$ ipython --no-banner

In [1]: import numpy as np

In [2]: import numpy.linalg as la

In [3]: np.set_printoptions(suppress=True, linewidth=160)

In [4]: m1 = np.loadtxt("test4.csv", delimiter=",")

In [5]: print(m1)
[[-0.9969  0.6169 -0.9999]
 [-1.     -0.4462 -0.984 ]
 [-0.6044  0.6169 -0.9959]
 [-0.3275 -0.3452  0.7779]
 [-0.9925 -0.537   0.0898]
 [ 0.8996  0.3969 -0.3969]
 [-0.5717 -0.1194 -0.05  ]
 [-0.9971  0.1194 -0.9932]
 [ 0.6107 -0.0599  0.6291]
 [ 0.7699 -0.2913  0.9498]
 [-0.9447  0.8337 -1.    ]
 [-0.6805  0.3969 -0.9716]
 [-0.4462  0.0599 -0.5154]
 [ 0.9982 -0.6858  1.    ]
 [ 0.9992  0.0599  0.9903]
 [ 0.01    0.5784 -0.9823]
 [ 0.9087 -0.3969  0.9897]
 [ 0.9997 -0.0599  0.998 ]
 [-0.9997  0.1781 -0.9992]
 [ 0.9316 -0.1781  0.9545]
 [ 0.998   0.5784  0.1877]
 [-0.4462  0.0599 -0.5154]]

In [6]: Xc = m1 - m1.mean(axis=0)

In [7]: U, sv, Vt = la.svd(Xc, full_matrices=False)

In [8]: print((np.sign(U[:, 0]) == np.sign(U[0, 0])).astype(int))
[1 1 1 0 1 0 1 1 0 0 1 1 1 0 0 1 0 0 1 0 0 1]

In [9]: print(np.searchsorted(np.cumsum(sv ** 2) / (sv ** 2).sum(), 0.9) + 1)
2

In [10]: print(np.round(sv ** 2 / (sv ** 2).sum(), 4))
[0.8224 0.1502 0.0273]

In [11]: print(round(float((sv ** 2).sum() ** 2 / (sv ** 4).sum()), 4))
1.4291

In [12]: print(np.round(Xc.mean(axis=0), 4) + 0)
[0. 0. 0.]

In [13]: print(round(la.norm(m1[14] - m1[1]), 4))
2.855

In [14]: print(np.round(la.norm(m1, 2), 4))
5.3033

In [15]: print(np.round(la.norm(m1, "nuc"), 4))
8.539

In [16]: print(np.round(la.norm(m1) ** 2 / la.norm(m1, 2) ** 2, 4))
1.2165

In [17]: arr = np.load("case5.npy")

In [18]: print(arr)
[[ 1 -2  4]
 [ 1 -1  1]
 [ 1  0  0]]

In [19]: print((arr + arr.T) / 2)
[[ 1.  -0.5  2.5]
 [-0.5 -1.   0.5]
 [ 2.5  0.5  0. ]]

In [20]: print((arr - arr.T) / 2)
[[ 0.  -1.5  1.5]
 [ 1.5  0.   0.5]
 [-1.5 -0.5  0. ]]

In [21]: print(round(float(la.det(arr)), 4))
2.0

In [22]: print(round(np.abs(la.eigvals(arr)).max(), 4))
2.0

In [23]: print(np.allclose(arr, arr.T))
False

In [24]: print(np.trace(arr))
0

In [25]: f = np.array([-2, 2, 3])

In [26]: A2 = arr + np.outer(f, np.eye(3)[0])

In [27]: print(np.round(la.det(A2) / la.det(arr), 4), round(float(1 + la.solve(arr, f)[0]), 4))
4.0 4.0

In [28]: print(A2)
[[-1. -2.  4.]
 [ 3. -1.  1.]
 [ 4.  0.  0.]]

In [29]: x = np.array([2, 1, -3])

In [30]: rhs = A2 @ x

In [31]: coef, lr = np.zeros(3), 1 / la.norm(A2, 2) ** 2

In [32]: for i in range(20):
    ...:     coef -= lr * A2.T @ (A2 @ coef - rhs)
    ...:     if i % 5 == 0: print(i, round(la.norm(A2 @ coef - rhs), 4))
    ...: 
0 2.258
5 0.1412
10 0.1381
15 0.1352

In [33]: print(coef.round(4))
[ 2.0207  1.3485 -2.813 ]

In [34]: W0, _ = la.qr(np.array([[-0.4, -0.7, -1.4], [1.3, 0.6, 0.6], [-0.4, 0.5, 0.5]]))

In [35]: print(W0.round(4))
[[-0.2821 -0.6181  0.7337]
 [ 0.9169  0.0512  0.3957]
 [-0.2821  0.7844  0.5523]]

In [36]: th = np.radians(120)

In [37]: R = np.eye(3)

In [38]: R[0, 0] = R[1, 1] = np.cos(th)

In [39]: R[0, 1], R[1, 0] = -np.sin(th), np.sin(th)

In [40]: print(R.round(4))
[[-0.5   -0.866  0.   ]
 [ 0.866 -0.5    0.   ]
 [ 0.     0.     1.   ]]

In [41]: A2 = W0 @ R.T

In [42]: print(np.round(la.svd(W0, compute_uv=False), 4), np.round(la.svd(A2, compute_uv=False), 4))
[1. 1. 1.] [1. 1. 1.]

In [43]: print(np.round(np.abs(A2 - W0).max(axis=0), 4))
[1.4197 1.421  0.    ]

In [44]: print(np.allclose(la.norm(W0, axis=1), la.norm(A2, axis=1)))
True
